% ipython --no-banner

In [1]: import numpy as np

In [2]: np.set_printoptions(precision=3, suppress=True, linewidth=200)

In [3]: out = np.array([[0, 1], [2, 0]])

In [4]: Z = np.array([[1, 2, 2], [-1, -1, 0], [3, -3, 2]])

In [5]: X = np.kron(out, Z)

In [6]: X
Out[6]: 
array([[ 0,  0,  0,  1,  2,  2],
       [ 0,  0,  0, -1, -1,  0],
       [ 0,  0,  0,  3, -3,  2],
       [ 2,  4,  4,  0,  0,  0],
       [-2, -2,  0,  0,  0,  0],
       [ 6, -6,  4,  0,  0,  0]])

In [7]: f, v = X[5], X[3]

In [8]: f @ f
Out[8]: np.int64(88)

In [9]: f @ v
Out[9]: np.int64(4)

In [10]: pr = (f @ v) / (f @ f) * f

In [11]: round(np.linalg.norm(f + v) ** 2 + np.linalg.norm(f - v) ** 2, 3)
Out[11]: np.float64(248.0)

In [12]: np.linalg.matrix_rank(np.outer(f, v))
Out[12]: np.int64(1)

In [13]: pr
Out[13]: array([ 0.273, -0.273,  0.182,  0.   ,  0.   ,  0.   ])

In [14]: round((v - pr) @ f, 3)
Out[14]: np.float64(0.0)

In [15]: x0 = np.array([1, 1, 0, -5, 5, -4])

In [16]: X @ np.ones(6)
Out[16]: array([ 5., -2.,  2., 10., -4.,  4.])

In [17]: X @ np.eye(6)[2]
Out[17]: array([0., 0., 0., 4., 0., 4.])

In [18]: X @ x0
Out[18]: array([ -3,   0, -38,   6,  -4,   0])

In [19]: X * x0
Out[19]: 
array([[  0,   0,   0,  -5,  10,  -8],
       [  0,   0,   0,   5,  -5,   0],
       [  0,   0,   0, -15, -15,  -8],
       [  2,   4,   0,   0,   0,   0],
       [ -2,  -2,   0,   0,   0,   0],
       [  6,  -6,   0,   0,   0,   0]])

In [20]: X @ (2 * x0)
Out[20]: array([ -6,   0, -76,  12,  -8,   0])

In [21]: np.sign((X @ x0).round(6))
Out[21]: array([-1,  0, -1,  1, -1,  0])

In [22]: x0 = np.array([1, 0, 0, -1, -2, -1])

In [23]: target = X @ x0

In [24]: target
Out[24]: array([-7,  3,  1,  2, -2,  6])

In [25]: np.round(np.linalg.solve(X, target + X[:, 2]), 3) + 0
Out[25]: array([ 1.,  0.,  1., -1., -2., -1.])

In [26]: np.round(np.linalg.solve(X, X[:, 3]), 3) + 0
Out[26]: array([0., 0., 0., 1., 0., 0.])

In [27]: Q, V = np.linalg.qr(X[:, :2])[0], np.linalg.qr(X[:, 2:])[0]

In [28]: sv = np.linalg.svd(Q.T @ V, compute_uv=False)

In [29]: (sv > 0.9).sum()
Out[29]: np.int64(0)

In [30]: np.degrees(np.arccos(sv.clip(0, 1)))
Out[30]: array([27.107, 90.   ])

In [31]: E = np.loadtxt("arr.csv", delimiter=",")

In [32]: E
Out[32]: 
array([[2., 0., 0., 0., 0., 0., 0., 0., 0., 0., 0.],
       [0., 1., 0., 0., 0., 0., 0., 0., 0., 0., 0.],
       [0., 0., 1., 0., 0., 0., 0., 0., 0., 0., 0.],
       [0., 0., 0., 2., 0., 0., 0., 0., 0., 0., 0.],
       [0., 0., 0., 0., 2., 0., 0., 0., 0., 0., 0.],
       [0., 0., 0., 0., 0., 2., 0., 0., 0., 0., 0.],
       [0., 0., 0., 0., 0., 0., 1., 0., 0., 0., 0.],
       [0., 0., 0., 0., 0., 0., 0., 1., 0., 0., 0.],
       [0., 0., 0., 0., 0., 0., 0., 0., 3., 0., 0.],
       [0., 0., 0., 0., 0., 0., 0., 0., 0., 1., 0.],
       [0., 0., 0., 0., 0., 0., 0., 0., 0., 0., 3.]])

In [33]: # symmetric, so the eigenvalues are real

In [34]: out = np.array([[-3, -3, 0],
    ...:     [2, 3, -2],
    ...:     [3, 1, 0],
    ...:     [2, 3, -1],
    ...:     [2, -1, 1],
    ...:     [-2, 1, 0],
    ...:     [-3, 0, 3],
    ...:     [-3, 0, -1],
    ...:     [2, 3, 3],
    ...:     [1, -2, -2],
    ...:     [3, 2, 3]])

In [35]: E @ out
Out[35]: 
array([[-6., -6.,  0.],
       [ 2.,  3., -2.],
       [ 3.,  1.,  0.],
       [ 4.,  6., -2.],
       [ 4., -2.,  2.],
       [-4.,  2.,  0.],
       [-3.,  0.,  3.],
       [-3.,  0., -1.],
       [ 6.,  9.,  9.],
       [ 1., -2., -2.],
       [ 9.,  6.,  9.]])

In [36]: np.einsum("ij,ij->i", E, E)
Out[36]: array([4., 1., 1., 4., 4., 4., 1., 1., 9., 1., 9.])

In [37]: np.einsum("ij->j", E)
Out[37]: array([2., 1., 1., 2., 2., 2., 1., 1., 3., 1., 3.])

In [38]: np.einsum("ik,kj->ji", E, out)
Out[38]: 
array([[-6.,  2.,  3.,  4.,  4., -4., -3., -3.,  6.,  1.,  9.],
       [-6.,  3.,  1.,  6., -2.,  2.,  0.,  0.,  9., -2.,  6.],
       [ 0., -2.,  0., -2.,  2.,  0.,  3., -1.,  9., -2.,  9.]])

In [39]: np.prod(np.diag(E)), round(float(np.linalg.det(E)), 3)
Out[39]: (np.float64(144.0), 144.0)

In [40]: np.sort(np.linalg.eigvals(E))
Out[40]: array([1., 1., 1., 1., 1., 2., 2., 2., 2., 3., 3.])

In [41]: E @ E
Out[41]: 
array([[4., 0., 0., 0., 0., 0., 0., 0., 0., 0., 0.],
       [0., 1., 0., 0., 0., 0., 0., 0., 0., 0., 0.],
       [0., 0., 1., 0., 0., 0., 0., 0., 0., 0., 0.],
       [0., 0., 0., 4., 0., 0., 0., 0., 0., 0., 0.],
       [0., 0., 0., 0., 4., 0., 0., 0., 0., 0., 0.],
       [0., 0., 0., 0., 0., 4., 0., 0., 0., 0., 0.],
       [0., 0., 0., 0., 0., 0., 1., 0., 0., 0., 0.],
       [0., 0., 0., 0., 0., 0., 0., 1., 0., 0., 0.],
       [0., 0., 0., 0., 0., 0., 0., 0., 9., 0., 0.],
       [0., 0., 0., 0., 0., 0., 0., 0., 0., 1., 0.],
       [0., 0., 0., 0., 0., 0., 0., 0., 0., 0., 9.]])

In [42]: Lm = np.linalg.cholesky(E)

In [43]: E / np.sqrt(np.outer(np.diag(E), np.diag(E)))
Out[43]: 
array([[1., 0., 0., 0., 0., 0., 0., 0., 0., 0., 0.],
       [0., 1., 0., 0., 0., 0., 0., 0., 0., 0., 0.],
       [0., 0., 1., 0., 0., 0., 0., 0., 0., 0., 0.],
       [0., 0., 0., 1., 0., 0., 0., 0., 0., 0., 0.],
       [0., 0., 0., 0., 1., 0., 0., 0., 0., 0., 0.],
       [0., 0., 0., 0., 0., 1., 0., 0., 0., 0., 0.],
       [0., 0., 0., 0., 0., 0., 1., 0., 0., 0., 0.],
       [0., 0., 0., 0., 0., 0., 0., 1., 0., 0., 0.],
       [0., 0., 0., 0., 0., 0., 0., 0., 1., 0., 0.],
       [0., 0., 0., 0., 0., 0., 0., 0., 0., 1., 0.],
       [0., 0., 0., 0., 0., 0., 0., 0., 0., 0., 1.]])

In [44]: np.diag(Lm) ** 2
Out[44]: array([2., 1., 1., 2., 2., 2., 1., 1., 3., 1., 3.])

In [45]: Lm @ Lm.T
Out[45]: 
array([[2., 0., 0., 0., 0., 0., 0., 0., 0., 0., 0.],
       [0., 1., 0., 0., 0., 0., 0., 0., 0., 0., 0.],
       [0., 0., 1., 0., 0., 0., 0., 0., 0., 0., 0.],
       [0., 0., 0., 2., 0., 0., 0., 0., 0., 0., 0.],
       [0., 0., 0., 0., 2., 0., 0., 0., 0., 0., 0.],
       [0., 0., 0., 0., 0., 2., 0., 0., 0., 0., 0.],
       [0., 0., 0., 0., 0., 0., 1., 0., 0., 0., 0.],
       [0., 0., 0., 0., 0., 0., 0., 1., 0., 0., 0.],
       [0., 0., 0., 0., 0., 0., 0., 0., 3., 0., 0.],
       [0., 0., 0., 0., 0., 0., 0., 0., 0., 1., 0.],
       [0., 0., 0., 0., 0., 0., 0., 0., 0., 0., 3.]])
